>>> import numpy as np
>>> np.set_printoptions(suppress=True, linewidth=140)
>>> def rd(a):
...     return np.round(a, 2) + 0
... 
>>> m1 = np.load("sample5.npy")
>>> m1
array([[-4.9,  2. ,  5. , -7. ,  5. ,  3. , -6. , -7. ,  0. , -8. ,  2. ],
       [ 2. , -1.9, -5. , -3. ,  8. ,  9. ,  6. ,  6. , -9. , -7. ,  6. ],
       [-9. ,  0. , -8.9, -4. ,  8. ,  4. , -6. ,  8. , -3. ,  1. , -3. ],
       [ 0. ,  1. ,  0. ,  4.1, -7. , -4. ,  9. ,  4. ,  4. ,  4. , -2. ],
       [-8. , -7. ,  0. ,  6. ,  2.1, -9. , -1. ,  5. ,  5. , -9. , -1. ],
       [-9. ,  6. , -1. , -9. , -4. , -0.9, -7. ,  9. ,  2. ,  3. ,  9. ],
       [ 0. , -4. , -3. ,  1. ,  9. , -6. , -0.9,  2. ,  7. ,  5. , -6. ],
       [-7. , -7. , -1. ,  8. , -4. ,  5. ,  1. ,  3.1, -3. , -3. ,  5. ],
       [-3. ,  3. ,  7. , -5. , -7. ,  6. , -5. ,  2. , -7.9,  2. , -6. ],
       [ 9. , -9. ,  9. ,  2. , -7. ,  1. ,  8. ,  7. ,  8. , -5.9, -7. ],
       [-5. ,  2. ,  5. , -7. ,  5. ,  3. , -6. , -7. ,  0. , -8. ,  2.1]])
>>> U, sv, vt = np.linalg.svd(m1)
>>> rd(sv)
array([33.75, 24.75, 22.99, 22.59, 20.77, 16.37, 14.06,  7.2 ,  5.64,  3.51,  0.  ])
>>> np.argmax(sv[:-1] / (sv[1:] + 1e-6)) + 1
np.int64(10)
>>> out = U[:, :10] @ np.diag(sv[:10]) @ vt[:10]
>>> rd(np.linalg.norm(m1 - out, 2)), rd(sv[10])
(np.float64(0.0), np.float64(0.0))
>>> rd(np.abs(m1 - out).max())
np.float64(0.0)
>>> theta = np.radians(30)
>>> R = np.eye(11)
>>> R[3, 3] = R[2, 2] = np.cos(theta)
>>> R[3, 2], R[2, 3] = -np.sin(theta), np.sin(theta)
>>> rd(R)
array([[ 1.  ,  0.  ,  0.  ,  0.  ,  0.  ,  0.  ,  0.  ,  0.  ,  0.  ,  0.  ,  0.  ],
       [ 0.  ,  1.  ,  0.  ,  0.  ,  0.  ,  0.  ,  0.  ,  0.  ,  0.  ,  0.  ,  0.  ],
       [ 0.  ,  0.  ,  0.87,  0.5 ,  0.  ,  0.  ,  0.  ,  0.  ,  0.  ,  0.  ,  0.  ],
       [ 0.  ,  0.  , -0.5 ,  0.87,  0.  ,  0.  ,  0.  ,  0.  ,  0.  ,  0.  ,  0.  ],
       [ 0.  ,  0.  ,  0.  ,  0.  ,  1.  ,  0.  ,  0.  ,  0.  ,  0.  ,  0.  ,  0.  ],
       [ 0.  ,  0.  ,  0.  ,  0.  ,  0.  ,  1.  ,  0.  ,  0.  ,  0.  ,  0.  ,  0.  ],
       [ 0.  ,  0.  ,  0.  ,  0.  ,  0.  ,  0.  ,  1.  ,  0.  ,  0.  ,  0.  ,  0.  ],
       [ 0.  ,  0.  ,  0.  ,  0.  ,  0.  ,  0.  ,  0.  ,  1.  ,  0.  ,  0.  ,  0.  ],
       [ 0.  ,  0.  ,  0.  ,  0.  ,  0.  ,  0.  ,  0.  ,  0.  ,  1.  ,  0.  ,  0.  ],
       [ 0.  ,  0.  ,  0.  ,  0.  ,  0.  ,  0.  ,  0.  ,  0.  ,  0.  ,  1.  ,  0.  ],
       [ 0.  ,  0.  ,  0.  ,  0.  ,  0.  ,  0.  ,  0.  ,  0.  ,  0.  ,  0.  ,  1.  ]])
>>> out = m1 @ R.T
>>> np.allclose(np.linalg.norm(m1, axis=1), np.linalg.norm(out, axis=1))
True
>>> np.allclose(m1 @ m1.T, out @ out.T)
True
>>> rd(np.linalg.svd(m1, compute_uv=False)), rd(np.linalg.svd(out, compute_uv=False))
(array([33.75, 24.75, 22.99, 22.59, 20.77, 16.37, 14.06,  7.2 ,  5.64,  3.51,  0.  ]), array([33.75, 24.75, 22.99, 22.59, 20.77, 16.37, 14.06,  7.2 ,  5.64,  3.51,  0.  ]))
>>> print(np.linalg.matrix_rank(m1, rtol=0.1))
10
>>> f = np.array([2, 2, -2])
>>> rd(np.convolve(m1[1], f))
array([  4. ,   0.2, -17.8, -12.2,  20. ,  40. ,  14. ,   6. , -18. , -44. ,  16. ,  26. , -12. ])
>>> rng = np.random.default_rng(91)
>>> lab = rng.permutation(11)
>>> lab
array([ 5,  3,  0,  4,  2,  9, 10,  6,  8,  1,  7])
>>> out = m1[lab][:, lab]
>>> np.trace(out)
np.float64(-19.9)
>>> out
array([[-0.9, -9. , -9. , -4. , -1. ,  3. ,  9. , -7. ,  2. ,  6. ,  9. ],
       [-4. ,  4.1,  0. , -7. ,  0. ,  4. , -2. ,  9. ,  4. ,  1. ,  4. ],
       [ 3. , -7. , -4.9,  5. ,  5. , -8. ,  2. , -6. ,  0. ,  2. , -7. ],
       [-9. ,  6. , -8. ,  2.1,  0. , -9. , -1. , -1. ,  5. , -7. ,  5. ],
       [ 4. , -4. , -9. ,  8. , -8.9,  1. , -3. , -6. , -3. ,  0. ,  8. ],
       [ 1. ,  2. ,  9. , -7. ,  9. , -5.9, -7. ,  8. ,  8. , -9. ,  7. ],
       [ 3. , -7. , -5. ,  5. ,  5. , -8. ,  2.1, -6. ,  0. ,  2. , -7. ],
       [-6. ,  1. ,  0. ,  9. , -3. ,  5. , -6. , -0.9,  7. , -4. ,  2. ],
       [ 6. , -5. , -3. , -7. ,  7. ,  2. , -6. , -5. , -7.9,  3. ,  2. ],
       [ 9. , -3. ,  2. ,  8. , -5. , -7. ,  6. ,  6. , -9. , -1.9,  6. ],
       [ 5. ,  8. , -7. , -4. , -1. , -3. ,  5. ,  1. , -3. , -7. ,  3.1]])
>>> rd(np.sort(np.abs(np.linalg.eigvals(out))))
array([ 0.1 ,  1.1 ,  4.93, 13.51, 13.51, 14.11, 14.11, 15.96, 15.96, 16.32, 16.32])
>>> F = np.load("test13.npy")
>>> F
array([[-4,  2,  1,  6,  3, -6,  5, -4],
       [ 2,  2, -5, -1,  0,  0, -4,  3],
       [ 1, -5,  0,  3,  1,  3, -2,  0],
       [ 6, -1,  3,  0,  4, -1, -4,  4],
       [ 3,  0,  1,  4, -6,  2,  0, -2],
       [-6,  0,  3, -1,  2,  6,  2, -5],
       [ 5, -4, -2, -4,  0,  2, -4, -2],
       [-4,  3,  0,  4, -2, -5, -2,  4]])
>>> vec = np.array([-1, 1, 2, 3, -3, -2, 3, 3])
>>> y = F @ vec
>>> b, lr = np.zeros(8), 1 / np.linalg.norm(F, 2) ** 2
>>> for i in range(30):
...     b -= lr * F.T @ (F @ b - y)
...     if i % 5 == 0: print(i, round(np.linalg.norm(F @ b - y), 2))
... 
0 28.69
5 10.93
10 7.25
15 5.45
20 4.34
25 3.55
>>> rd(b)
array([-1.02,  1.4 ,  2.13,  3.04, -2.93, -2.11,  2.31,  2.42])
>>> rd(np.linalg.cond(F))
np.float64(5.82)
>>> A = np.loadtxt("mat.csv", delimiter=",")
>>> rd(A)
array([[ -6.5 ,   0.72,  18.07,  -5.54],
       [  6.79,  -0.9 , -18.55,   2.99],
       [  2.9 ,  -1.5 ,  -5.71, -18.89],
       [ -3.72,  -0.28,  11.72, -15.77],
       [ -3.79,  -0.26,  11.9 , -15.62],
       [  6.73,  -1.47, -17.27,  -7.36],
       [  6.21,  -1.58, -15.47, -10.93],
       [  6.88,  -1.39, -17.86,  -5.62],
       [  5.87,  -0.42, -16.77,   9.17],
       [ -2.89,   1.5 ,   5.67,  18.9 ],
       [ -1.18,   1.28,   0.97,  19.9 ],
       [ -6.25,   1.58,  15.61,  10.71],
       [ -0.52,  -1.  ,   3.56, -19.65],
       [  4.61,  -1.62, -10.59, -16.25],
       [  6.77,  -1.45, -17.42,  -6.96],
       [  1.28,  -1.3 ,  -1.25, -19.88],
       [ -5.01,   1.63,  11.77,  15.29],
       [  5.93,  -0.45, -16.91,   8.87],
       [ -6.99,   1.13,  18.7 ,   0.61],
       [ -6.84,   1.42,  17.69,   6.19],
       [  0.38,   1.03,  -3.2 ,  19.71],
       [ -6.99,   1.28,  18.4 ,   3.29],
       [ -6.16,   0.55,  17.4 ,  -7.68],
       [ -5.17,   1.63,  12.25,  14.85],
       [ -0.72,   1.21,  -0.26,  19.95],
       [  6.46,  -0.7 , -18.  ,   5.81],
       [ -1.77,   1.37,   2.58,  19.71],
       [  2.59,   0.57,  -8.91,  17.71],
       [ -2.9 ,   1.5 ,   5.7 ,  18.89],
       [ -5.53,   0.29,  16.02, -10.61],
       [ -2.82,   1.49,   5.49,  18.97]])
>>> rk = np.linalg.matrix_rank(A)
>>> rk
np.int64(2)
>>> null = np.linalg.svd(A)[2][rk:].T
>>> np.allclose(A @ null, 0)
True
>>> [int(np.linalg.matrix_rank(A[:i])) for i in range(1, len(A) + 1)]
[1, 2, 2, 2, 2, 2, 2, 2, 2, 2, 2, 2, 2, 2, 2, 2, 2, 2, 2, 2, 2, 2, 2, 2, 2, 2, 2, 2, 2, 2, 2]
>>> null.shape
(4, 2)
>>> rd(null @ null.T)
array([[ 0.88,  0.02,  0.33,  0.03],
       [ 0.02,  0.99, -0.05, -0.06],
       [ 0.33, -0.05,  0.12,  0.02],
       [ 0.03, -0.06,  0.02,  0.01]])
